$ python -q
>>> import numpy as np
>>> import numpy.linalg as la
>>> np.set_printoptions(precision=2, suppress=True, linewidth=120, floatmode="fixed")
>>> E = np.load("dump.npy")
>>> print(E)
[[  4   6   4 -13]
 [  6  -2  -1 -12]
 [  4  -1  -6  -4]
 [-13 -12  -4  -8]]
>>> P = np.triu(np.array([[-9, 3, 7, -4], [8, -2, -9, 1], [-5, -8, 5, -7], [-6, 1, -4, 7]]), 1) + np.eye(4)
>>> other = P @ E @ la.inv(P)
>>> other
array([[   102.00,   -265.00,  -3124.00, -21240.00],
       [   -43.00,    124.00,   1466.00,   9982.00],
       [    95.00,   -202.00,  -2461.00, -16593.00],
       [   -13.00,     27.00,    330.00,   2223.00]])
>>> print(np.poly(other))
[     1.00     12.00   -370.00  -4628.00 -10227.00]
>>> data = np.load("w.npy")
>>> data
array([[ -0.43,  10.55, -20.44, -11.84,  18.37,   9.07,  11.20,  19.62, -10.78],
       [  0.15,   9.23, -20.68,  -8.14,  20.00,  12.34,  11.08,  20.24,  -9.04],
       [  0.24,   9.74, -20.89,  -9.81,  20.36,  10.08,  11.20,  19.14,  -9.00],
       [  0.60,   9.90, -20.07, -11.66,  20.34,   9.04,   9.35,  18.34, -10.71],
       [  0.18,  10.76, -18.64,  -9.10,  17.97,  10.25,  11.32,  18.62,  -9.35],
       [ -0.68,  11.15, -20.60, -12.31,  19.60,  12.03,   8.73,  19.33, -12.20],
       [ -1.41,   8.59, -21.03, -11.43,  19.57,  10.26,  10.64,  20.17,  -9.62],
       [ -0.29,   8.36, -21.33,  -9.59,  19.42,  10.34,  10.85,  18.35, -10.19],
       [ -0.08,  11.29, -19.93,  -9.94,  18.51,  10.02,  11.16,  20.21,  -8.28],
       [  0.76,  10.61, -21.34, -10.67,  20.25,  10.47,  10.39,  20.83, -11.76],
       [  1.20,  10.07, -18.24,  -9.05,  18.68,   9.70,  10.77,  20.00, -12.12],
       [ -0.54,  11.57, -19.71,  -9.60,  17.66,  10.58,  10.22,  20.03, -11.05],
       [ -1.18,  10.39, -20.11,  -9.33,  20.56,   9.54,   9.97,  20.94, -10.62],
       [ -0.31,   9.55, -19.60,  -9.22,  20.68,  11.51,  10.23,  21.51,  -9.60],
       [ -1.40,  10.48, -20.19, -10.19,  20.33,  11.89,  10.46,  18.96, -10.42],
       [ -0.61,   8.81, -20.45, -10.61,  18.61,   9.35,   9.89,  19.01, -10.36],
       [ -1.35,   9.58, -20.34, -10.35,  18.42,   9.43,   8.50,  19.54, -11.25],
       [  0.81,  11.03, -20.77,  -8.83,  19.75,   9.77,  11.26,  20.04,  -9.95],
       [  0.46,  10.65, -19.34,  -9.54,  21.54,  10.83,  11.07,  19.23,  -8.10],
       [  0.55,  10.17, -18.36,  -9.68,  18.82,  11.16,  10.28,  19.50, -11.92],
       [ -0.05,   9.31, -20.57,  -9.98,  19.51,   9.75,  11.63,  20.51,  -9.51],
       [  0.46,  10.54, -19.80,  -9.98,  21.48,   9.91,  10.38,  20.16,  -9.59],
       [  0.24,   9.20, -17.27,  -9.83,  19.77,  11.17,  10.18,  18.96,  -9.24]])
>>> vec = np.array([-3, -1, -2, -2, 0, 1, 2, 0, 1])
>>> y = data @ vec
>>> np.round(la.solve(data.T @ data, data.T @ y), 2) + 0
array([-3.00, -1.00, -2.00, -2.00,  0.00,  1.00,  2.00,  0.00,  1.00])
>>> rng = np.random.default_rng(216502)
>>> y = y + 0.05 * rng.normal(size=23)
>>> y
array([75.96, 73.43, 74.36, 68.82, 67.71, 74.03, 82.50, 76.21, 72.75, 70.61, 59.98, 68.52, 70.94, 71.43, 76.93, 73.89,
       71.04, 68.02, 70.62, 64.08, 75.38, 68.76, 66.62])
>>> c, *_ = la.lstsq(data, y)
>>> c.round()
array([-3.00, -1.00, -2.00, -2.00,  0.00,  1.00,  2.00, -0.00,  1.00])
>>> np.round(data.T @ (y - data @ c), 2) + 0
array([0.00, 0.00, 0.00, 0.00, 0.00, 0.00, 0.00, 0.00, 0.00])
>>> c.round(2) + 0
array([-3.02, -1.01, -1.98, -2.00,  0.02,  1.01,  1.99,  0.00,  1.00])
>>> np.round(la.norm(y - data @ c), 2)
np.float64(0.13)
>>> Xs = data - data.mean(axis=0)
>>> V = la.svd(Xs)[2][:1]
>>> other = Xs - Xs @ V.T @ V
>>> print(la.norm(other, axis=1).round(6).argmax())
10
>>> round(float(la.norm(other) / la.norm(Xs)), 2)
0.85
>>> other.std(axis=0)
array([0.69, 0.86, 0.99, 0.69, 0.92, 0.89, 0.58, 0.80, 0.63])
>>> print((Xs @ V.T).std(axis=0))
[1.46]
>>> Q, V = la.qr(data[:, :7])[0], la.qr(data[:, 7:])[0]
>>> s = la.svd(Q.T @ V, compute_uv=False)
>>> round(la.norm(Q @ Q.T - V @ V.T, 2), 2)
np.float64(1.0)
>>> np.degrees(np.arccos(s.clip(0, 1)))
array([ 2.40, 45.08])
>>> (s > 0.9).sum()
np.int64(1)
>>> M = np.loadtxt("mat.csv", delimiter=",")
>>> M
array([[3.00, 0.00, 3.00, 0.00, 0.00, 0.00, 0.00, 3.00],
       [3.00, 2.00, 0.00, 0.00, 0.00, 0.00, 0.00, 0.00],
       [0.00, 0.00, 0.00, 0.00, 0.00, 0.00, 0.00, 0.00]])
>>> np.round(M @ la.pinv(M) @ M, 2) + 0
array([[3.00, 0.00, 3.00, 0.00, 0.00, 0.00, 0.00, 3.00],
       [3.00, 2.00, 0.00, 0.00, 0.00, 0.00, 0.00, 0.00],
       [0.00, 0.00, 0.00, 0.00, 0.00, 0.00, 0.00, 0.00]])
>>> np.allclose(M[:-1].T @ la.lstsq(M[:-1].T, M[-1])[0], M[-1])
True
>>> Uu, s, VT = la.svd(M)
>>> s
array([5.60, 2.93, 0.00])
>>> other = Uu[:, :2] @ np.diag(s[:2]) @ VT[:2]
>>> print(round(float(np.abs(M - other).max()), 2))
0.0
>>> la.matrix_rank(other)
np.int64(2)
>>> np.argsort(-la.norm(M, axis=0).round(6), kind="stable")[:3]
array([0, 2, 7])
>>> la.matrix_rank(M, rtol=0.1)
np.int64(2)
>>> la.cond(M) > 100
np.True_
>>> [round(float(x), 2) for x in la.svd(M, compute_uv=False)[:3]]
[5.6, 2.93, 0.0]
>>> rank = la.matrix_rank(M)
>>> rank
np.int64(2)
>>> null = la.svd(M)[2][rank:].T
>>> null @ null.T
array([[ 0.27, -0.40, -0.13,  0.00,  0.00,  0.00,  0.00, -0.13],
       [-0.40,  0.60,  0.20,  0.00,  0.00,  0.00,  0.00,  0.20],
       [-0.13,  0.20,  0.57,  0.00,  0.00,  0.00,  0.00, -0.43],
       [ 0.00,  0.00,  0.00,  1.00,  0.00,  0.00,  0.00,  0.00],
       [ 0.00,  0.00,  0.00,  0.00,  1.00,  0.00,  0.00,  0.00],
       [ 0.00,  0.00,  0.00,  0.00,  0.00,  1.00,  0.00,  0.00],
       [ 0.00,  0.00,  0.00,  0.00,  0.00,  0.00,  1.00,  0.00],
       [-0.13,  0.20, -0.43,  0.00,  0.00,  0.00,  0.00,  0.57]])
>>> np.round(M @ null, 2) + 0
array([[0.00, 0.00, 0.00, 0.00, 0.00, 0.00],
       [0.00, 0.00, 0.00, 0.00, 0.00, 0.00],
       [0.00, 0.00, 0.00, 0.00, 0.00, 0.00]])
>>> np.allclose(M @ null, 0)
True
>>> la.matrix_rank(M.T @ M), la.matrix_rank(M @ M.T)
(np.int64(2), np.int64(2))
>>> vec = np.array([1, -3, 1, -2, 5, -4, 5, -4])
>>> a = np.maximum(M @ vec, 0)
>>> a
array([0.00, 0.00, 0.00])
>>> np.maximum(M @ (3 * vec), 0)
array([0.00, 0.00, 0.00])
>>> np.tanh(M @ vec)
array([-1.00, -1.00,  0.00])
>>> A = np.loadtxt("data.csv", delimiter=",")
>>> A
array([[ 0.86,  0.02, -0.14,  0.14, -0.29, -0.20,  0.23,  0.20],
       [ 0.02,  1.00,  0.02, -0.02,  0.03,  0.02, -0.03, -0.02],
       [-0.14,  0.02,  0.86,  0.14, -0.29, -0.20,  0.23,  0.20],
       [ 0.14, -0.02,  0.14,  0.86,  0.29,  0.20, -0.23, -0.20],
       [-0.29,  0.03, -0.29,  0.29,  0.38, -0.42,  0.49,  0.42],
       [-0.20,  0.02, -0.20,  0.20, -0.42,  0.71,  0.33,  0.29],
       [ 0.23, -0.03,  0.23, -0.23,  0.49,  0.33,  0.61, -0.33],
       [ 0.20, -0.02,  0.20, -0.20,  0.42,  0.29, -0.33,  0.71]])
>>> # orthonormal columns
>>> Uu, s, VT = la.svd(A, full_matrices=False)
>>> Uu.shape, s.shape, VT.shape
((8, 8), (8,), (8, 8))
>>> np.cumsum(s ** 2) / np.sum(s ** 2)
array([0.13, 0.25, 0.38, 0.50, 0.63, 0.75, 0.88, 1.00])
>>> s / s[0]
array([1.00, 1.00, 1.00, 1.00, 1.00, 1.00, 1.00, 1.00])
>>> np.round(Uu.T @ Uu, 2) + 0
array([[1.00, 0.00, 0.00, 0.00, 0.00, 0.00, 0.00, 0.00],
       [0.00, 1.00, 0.00, 0.00, 0.00, 0.00, 0.00, 0.00],
       [0.00, 0.00, 1.00, 0.00, 0.00, 0.00, 0.00, 0.00],
       [0.00, 0.00, 0.00, 1.00, 0.00, 0.00, 0.00, 0.00],
       [0.00, 0.00, 0.00, 0.00, 1.00, 0.00, 0.00, 0.00],
       [0.00, 0.00, 0.00, 0.00, 0.00, 1.00, 0.00, 0.00],
       [0.00, 0.00, 0.00, 0.00, 0.00, 0.00, 1.00, 0.00],
       [0.00, 0.00, 0.00, 0.00, 0.00, 0.00, 0.00, 1.00]])
>>> np.round(np.sqrt((s ** 2).sum()), 2), np.round(la.norm(A), 2)
(np.float64(2.83), np.float64(2.83))
>>> (s > 1e-8).sum()
np.int64(8)
